$ ipython --no-banner

In [1]: import numpy as np

In [2]: import numpy.linalg as la

In [3]: np.set_printoptions(precision=2, suppress=True, linewidth=100)

In [4]: rd = lambda a: np.round(a, 2) + 0

In [5]: M2 = np.array([[1, 1], [1, -1]])

In [6]: rng = np.random.default_rng(88606)

In [7]: feats = np.kron(M2, np.kron(M2, M2))[rng.permutation(8)][:7]

In [8]: feats
Out[8]: 
array([[ 1,  1, -1, -1, -1, -1,  1,  1],
       [ 1,  1,  1,  1, -1, -1, -1, -1],
       [ 1, -1, -1,  1, -1,  1,  1, -1],
       [ 1, -1,  1, -1,  1, -1,  1, -1],
       [ 1,  1,  1,  1,  1,  1,  1,  1],
       [ 1, -1, -1,  1,  1, -1, -1,  1],
       [ 1,  1, -1, -1,  1,  1, -1, -1]])

In [9]: M2 = feats[0, 0] * feats[1:] - np.outer(feats[1:, 0], feats[0])

In [10]: M2
Out[10]: 
array([[ 0,  0,  2,  2,  0,  0, -2, -2],
       [ 0, -2,  0,  2,  0,  2,  0, -2],
       [ 0, -2,  2,  0,  2,  0,  0, -2],
       [ 0,  0,  2,  2,  2,  2,  0,  0],
       [ 0, -2,  0,  2,  2,  0, -2,  0],
       [ 0,  0,  0,  0,  2,  2, -2, -2]])

In [11]: la.matrix_rank(M2), la.matrix_rank(feats)
Out[11]: (np.int64(6), np.int64(7))

In [12]: feats[:, 0] / feats[0, 0]
Out[12]: array([1., 1., 1., 1., 1., 1., 1.])

In [13]: M2 = np.array([[-3, 2], [1, 0], [-3, 0], [0, 3], [0, 1], [-1, 3], [1, 0], [2, -1]])

In [14]: la.matrix_rank(feats @ M2)
Out[14]: np.int64(2)

In [15]: np.einsum("ij,ij->i", feats, feats)
Out[15]: array([8, 8, 8, 8, 8, 8, 8])

In [16]: np.einsum("ik,kj->ij", feats, M2)
Out[16]: 
array([[ 5, -6],
       [-7,  2],
       [-3,  8],
       [-7, -2],
       [-3,  8],
       [ 1,  2],
       [-3,  4]])

In [17]: np.einsum("ij->j", feats)
Out[17]: array([ 7,  1, -1,  1,  1, -1,  1, -1])

In [18]: np.vstack([feats, M2.T]).shape
Out[18]: (9, 8)

In [19]: la.matrix_rank(np.vstack([feats, M2.T]))
Out[19]: np.int64(8)

In [20]: u, v = feats[5], feats[6]

In [21]: u @ u
Out[21]: np.int64(8)

In [22]: p = (u @ v) / (u @ u) * u

In [23]: v - p
Out[23]: array([ 1.,  1., -1., -1.,  1.,  1., -1., -1.])

In [24]: la.matrix_rank(np.outer(u, v))
Out[24]: np.int64(1)

In [25]: p
Out[25]: array([ 0., -0., -0.,  0.,  0., -0., -0.,  0.])

In [26]: F = np.load("mat.npy")

In [27]: F
Out[27]: 
array([[ 2, -1,  0,  1,  0],
       [-1,  2, -1,  0,  1],
       [ 0, -1,  2, -1,  0],
       [ 1,  0, -1,  2, -1],
       [ 0,  1,  0, -1,  2]])

In [28]: M2 = feats / np.sqrt((feats ** 2).mean(axis=1, keepdims=True))

In [29]: feats - feats.mean(axis=1, keepdims=True)
Out[29]: 
array([[ 1.,  1., -1., -1., -1., -1.,  1.,  1.],
       [ 1.,  1.,  1.,  1., -1., -1., -1., -1.],
       [ 1., -1., -1.,  1., -1.,  1.,  1., -1.],
       [ 1., -1.,  1., -1.,  1., -1.,  1., -1.],
       [ 0.,  0.,  0.,  0.,  0.,  0.,  0.,  0.],
       [ 1., -1., -1.,  1.,  1., -1., -1.,  1.],
       [ 1.,  1., -1., -1.,  1.,  1., -1., -1.]])

In [30]: rd(la.norm(M2, axis=1))
Out[30]: array([2.83, 2.83, 2.83, 2.83, 2.83, 2.83, 2.83])

In [31]: la.matrix_rank(M2) == la.matrix_rank(feats)
Out[31]: np.True_

In [32]: r = la.matrix_rank(F)

In [33]: r
Out[33]: np.int64(4)

In [34]: N = la.svd(F)[2][r:].T

In [35]: rd(N @ N.T)
Out[35]: 
array([[ 0.25,  0.25,  0.  , -0.25, -0.25],
       [ 0.25,  0.25,  0.  , -0.25, -0.25],
       [ 0.  ,  0.  ,  0.  ,  0.  ,  0.  ],
       [-0.25, -0.25,  0.  ,  0.25,  0.25],
       [-0.25, -0.25,  0.  ,  0.25,  0.25]])

In [36]: rd(F @ N)
Out[36]: 
array([[0.],
       [0.],
       [0.],
       [0.],
       [0.]])

In [37]: rd(N[:, 0] / N[np.abs(N[:, 0]).round(6).argmax(), 0])
Out[37]: array([ 1.,  1.,  0., -1., -1.])

In [38]: [int(la.matrix_rank(np.delete(F, i, axis=0))) for i in range(5)]
Out[38]: [4, 4, 3, 4, 4]

In [39]: la.matrix_rank(F.T @ F), la.matrix_rank(F @ F.T)
Out[39]: (np.int64(4), np.int64(4))

In [40]: [int(la.matrix_rank(F[:i])) for i in range(1, len(F) + 1)]
Out[40]: [1, 2, 3, 4, 4]

In [41]: gram = feats.T @ feats

In [42]: la.matrix_rank(gram)
Out[42]: np.int64(7)

In [43]: np.trace(gram), (feats ** 2).sum()
Out[43]: (np.int64(56), np.int64(56))

In [44]: rd(la.eigvalsh(gram)[::-1])
Out[44]: array([8., 8., 8., 8., 8., 8., 8., 0.])

In [45]: np.diag(gram)
Out[45]: array([7, 7, 7, 7, 7, 7, 7, 7])

In [46]: [round(float(x), 2) for x in la.svd(F, compute_uv=False)[:3]]
Out[46]: [4.0, 3.41, 2.0]

In [47]: np.argsort(-la.norm(F, axis=0).round(6), kind="stable")[:3]
Out[47]: array([1, 3, 0])

In [48]: W0 = np.load("arr.npy")

In [49]: W0
Out[49]: 
array([[5., 1., 1., 1., 1., 1., 1., 1.],
       [1., 5., 1., 1., 1., 1., 1., 1.],
       [1., 1., 5., 1., 1., 1., 1., 1.],
       [1., 1., 1., 5., 1., 1., 1., 1.],
       [1., 1., 1., 1., 5., 1., 1., 1.],
       [1., 1., 1., 1., 1., 5., 1., 1.],
       [1., 1., 1., 1., 1., 1., 5., 1.],
       [1., 1., 1., 1., 1., 1., 1., 5.]])

In [50]: left, sv, Vh = la.svd(W0, full_matrices=False)

In [51]: (sv > 1e-8).sum()
Out[51]: np.int64(8)

In [52]: rd(np.sqrt((sv ** 2).sum())), rd(la.norm(W0))
Out[52]: (np.float64(16.0), np.float64(16.0))

In [53]: rd(np.abs(Vh[0]))
Out[53]: array([0.35, 0.35, 0.35, 0.35, 0.35, 0.35, 0.35, 0.35])

In [54]: rd(left.T @ W0 @ Vh.T)
Out[54]: 
array([[12.,  0.,  0.,  0.,  0.,  0.,  0.,  0.],
       [ 0.,  4.,  0.,  0.,  0.,  0.,  0.,  0.],
       [ 0.,  0.,  4.,  0.,  0.,  0.,  0.,  0.],
       [ 0.,  0.,  0.,  4.,  0.,  0.,  0.,  0.],
       [ 0.,  0.,  0.,  0.,  4.,  0.,  0.,  0.],
       [ 0.,  0.,  0.,  0.,  0.,  4.,  0.,  0.],
       [ 0.,  0.,  0.,  0.,  0.,  0.,  4.,  0.],
       [ 0.,  0.,  0.,  0.,  0.,  0.,  0.,  4.]])

In [55]: rd(Vh @ Vh.T)
Out[55]: 
array([[1., 0., 0., 0., 0., 0., 0., 0.],
       [0., 1., 0., 0., 0., 0., 0., 0.],
       [0., 0., 1., 0., 0., 0., 0., 0.],
       [0., 0., 0., 1., 0., 0., 0., 0.],
       [0., 0., 0., 0., 1., 0., 0., 0.],
       [0., 0., 0., 0., 0., 1., 0., 0.],
       [0., 0., 0., 0., 0., 0., 1., 0.],
       [0., 0., 0., 0., 0., 0., 0., 1.]])

In [56]: np.allclose(left * sv @ Vh, W0)
Out[56]: True

In [57]: rd(sv)
Out[57]: array([12.,  4.,  4.,  4.,  4.,  4.,  4.,  4.])

In [58]: W = np.array([[5, 4, 9],
    ...:     [5, 9, 0],
    ...:     [9, 6, 7],
    ...:     [2, 3, 6],
    ...:     [0, 6, 5],
    ...:     [3, 0, 1],
    ...:     [9, 5, 2],
    ...:     [8, 1, 6]])

In [59]: beta = np.array([4, -8, -3])

In [60]: H = np.maximum(feats @ W + beta, 0)

In [61]: rd((H > 0).mean(axis=0))
Out[61]: array([0.71, 0.29, 0.57])

In [62]: (H > 0).astype(int)
Out[62]: 
array([[1, 0, 0],
       [1, 1, 1],
       [1, 0, 0],
       [1, 0, 1],
       [1, 1, 1],
       [0, 0, 1],
       [0, 0, 0]])

In [63]: Z = np.array([[1, 1, 1], [2, 0, 2], [-2, -2, -2]])

In [64]: H @ Z
Out[64]: 
array([[ 17,  17,  17],
       [ -1,  -5,  -1],
       [  1,   1,   1],
       [ -5,  -5,  -5],
       [ 31, -21,  31],
       [-26, -26, -26],
       [  0,   0,   0]])

In [65]: ang = np.sort(rng.uniform(-2, 2, 26))

In [66]: mat = np.c_[ang, ang ** 2, ang ** 3] @ np.array([[1, -3, -3, 1, -3, 3], [-1, -2, 0, 2, -3, 2], [-1, -2, -3, 1, 0, 2]])

In [67]: rd(mat)
Out[67]: 
array([[  1.36,  12.24,  26.36,  -1.55,  -5.15, -12.24],
       [ -0.1 ,   7.74,  16.8 ,  -0.55,  -2.81,  -7.74],
       [ -0.14,   7.61,  16.52,  -0.53,  -2.74,  -7.61],
       [ -0.65,   5.6 ,  12.05,  -0.2 ,  -1.58,  -5.6 ],
       [ -0.79,   4.92,  10.5 ,  -0.12,  -1.17,  -4.92],
       [ -0.91,   4.18,   8.78,  -0.05,  -0.72,  -4.18],
       [ -0.98,   3.53,   7.27,  -0.01,  -0.33,  -3.53],
       [ -0.99,   2.73,   5.34,   0.  ,   0.16,  -2.73],
       [ -0.81,   1.68,   2.83,  -0.08,   0.67,  -1.68],
       [ -0.67,   1.34,   2.07,  -0.12,   0.75,  -1.34],
       [ -0.48,   0.98,   1.34,  -0.15,   0.71,  -0.98],
       [ -0.05,   0.13,   0.14,  -0.04,   0.13,  -0.13],
       [  0.05,  -0.17,  -0.17,   0.06,  -0.18,   0.17],
       [  0.14,  -0.58,  -0.52,   0.23,  -0.6 ,   0.58],
       [  0.17,  -0.83,  -0.73,   0.35,  -0.86,   0.83],
       [  0.16,  -1.88,  -1.58,   0.91,  -1.9 ,   1.88],
       [  0.13,  -2.2 ,  -1.83,   1.09,  -2.2 ,   2.2 ],
       [ -0.03,  -3.26,  -2.71,   1.72,  -3.15,   3.26],
       [ -0.21,  -4.13,  -3.44,   2.24,  -3.87,   4.13],
       [ -0.24,  -4.23,  -3.53,   2.31,  -3.95,   4.23],
       [ -1.75,  -9.3 ,  -8.17,   5.42,  -7.52,   9.3 ],
       [ -3.09, -13.04, -11.86,   7.72,  -9.76,  13.04],
       [ -5.05, -18.09, -17.07,  10.8 , -12.47,  18.09],
       [ -6.67, -22.09, -21.33,  13.23, -14.44,  22.09],
       [ -9.01, -27.68, -27.43,  16.61, -16.99,  27.68],
       [ -9.03, -27.72, -27.47,  16.63, -17.01,  27.72]])

In [68]: [round(float(x), 2) for x in la.svd(mat, compute_uv=False)[:3]]
Out[68]: [108.33, 29.43, 5.27]

In [69]: np.argsort(-la.norm(mat, axis=0).round(6), kind="stable")[:3]
Out[69]: array([2, 1, 5])

In [70]: T = mat.reshape(26, 2, -1)

In [71]: np.einsum("ihd,jhd->hij", T, T).shape
Out[71]: (2, 26, 26)

In [72]: d = la.norm(mat[:, None] - mat[None], axis=-1)

In [73]: d.mean(axis=1).argmax()
Out[73]: np.int64(25)

In [74]: np.flatnonzero(d[6] < d.mean() / 2)
Out[74]: array([ 2,  3,  4,  5,  6,  7,  8,  9, 10, 11, 12, 13, 14])

In [75]: d[6].round(6).argsort(kind="stable")[:4]
Out[75]: array([6, 5, 7, 4])

In [76]: (d + 1e9 * np.eye(26)).round(6).argmin(axis=1)
Out[76]: 
array([ 1,  2,  1,  4,  3,  6,  5,  6,  9,  8,  9, 12, 11, 14, 13, 16, 15, 18, 19, 18, 21, 20, 23,
       22, 25, 24])

In [77]: d.shape
Out[77]: (26, 26)

In [78]: rd(d[:5, :5])
Out[78]: 
array([[ 0.  , 11.84, 12.19, 17.64, 19.51],
       [11.84,  0.  ,  0.34,  5.8 ,  7.68],
       [12.19,  0.34,  0.  ,  5.46,  7.33],
       [17.64,  5.8 ,  5.46,  0.  ,  1.88],
       [19.51,  7.68,  7.33,  1.88,  0.  ]])

In [79]: vec = np.array([1, 2, -3, 0, -3, -1])

In [80]: h1 = np.maximum(mat @ vec, 0)

In [81]: rd(np.tanh(mat @ vec))
Out[81]: 
array([-1.  , -1.  , -1.  , -1.  , -1.  , -1.  , -1.  , -1.  , -1.  , -1.  , -1.  , -0.42,  0.51,
        0.94,  0.99,  1.  ,  1.  ,  1.  ,  1.  ,  1.  ,  1.  ,  1.  ,  1.  ,  1.  ,  1.  ,  1.  ])

In [82]: np.flatnonzero(h1 > 1e-9)
Out[82]: array([12, 13, 14, 15, 16, 17, 18, 19, 20, 21, 22, 23, 24, 25])

In [83]: m1 = np.loadtxt("case4.csv", delimiter=",")

In [84]: m1
Out[84]: 
array([[ 0.5 , -1.01, -0.2 , -0.7 ,  0.3 , -1.5 ],
       [ 1.6 , -2.2 , -0.5 , -1.6 ,  0.5 , -1.2 ],
       [-0.7 ,  6.28,  1.6 , -0.7 ,  0.  , -1.3 ],
       [ 0.6 , -1.47, -0.3 ,  1.5 ,  0.  , -1.1 ],
       [-1.1 ,  0.65,  0.2 , -0.9 ,  1.8 ,  0.8 ],
       [-1.9 ,  6.3 ,  1.6 ,  1.4 , -0.3 ,  1.2 ],
       [ 1.2 , -3.69, -1.  , -0.4 ,  0.1 ,  0.7 ],
       [-0.4 , -1.74, -0.5 ,  0.1 ,  1.7 , -0.5 ],
       [ 0.8 , -1.14, -0.3 ,  0.1 , -0.2 , -0.9 ],
       [ 1.7 , -1.09, -0.3 , -1.1 , -1.2 ,  0.9 ],
       [-1.  , -0.4 ,  0.  ,  0.  , -0.8 ,  2.2 ],
       [ 0.6 ,  1.48,  0.3 ,  0.4 ,  1.4 , -1.2 ]])

In [85]: vec = np.array([7, 9, 6, 7, 8, 5])

In [86]: rhs = m1 @ vec

In [87]: rd(la.solve(m1.T @ m1, m1.T @ rhs))
Out[87]: array([7., 9., 6., 7., 8., 5.])

In [88]: rd(rhs)
Out[88]: 
array([-16.79, -24.8 ,  49.82,  -5.83,  11.45,  66.4 , -29.31,  -9.66, -11.86, -12.51,  -6.  ,
        27.32])

In [89]: la.solve(m1, rhs)
LinAlgError: Last 2 dimensions of the array must be square


In [90]: rhs = rhs + 0.1 * rng.normal(size=12)

In [91]: rd(rhs)
Out[91]: 
array([-16.72, -24.74,  49.68,  -5.84,  11.55,  66.23, -29.27,  -9.55, -11.83, -12.51,  -5.88,
        27.28])

In [92]: beta, *_ = la.lstsq(m1, rhs)

In [93]: beta.round()
Out[93]: array([7., 9., 6., 7., 8., 5.])

In [94]: rd(beta)
Out[94]: array([6.97, 8.88, 6.38, 6.97, 8.03, 5.01])
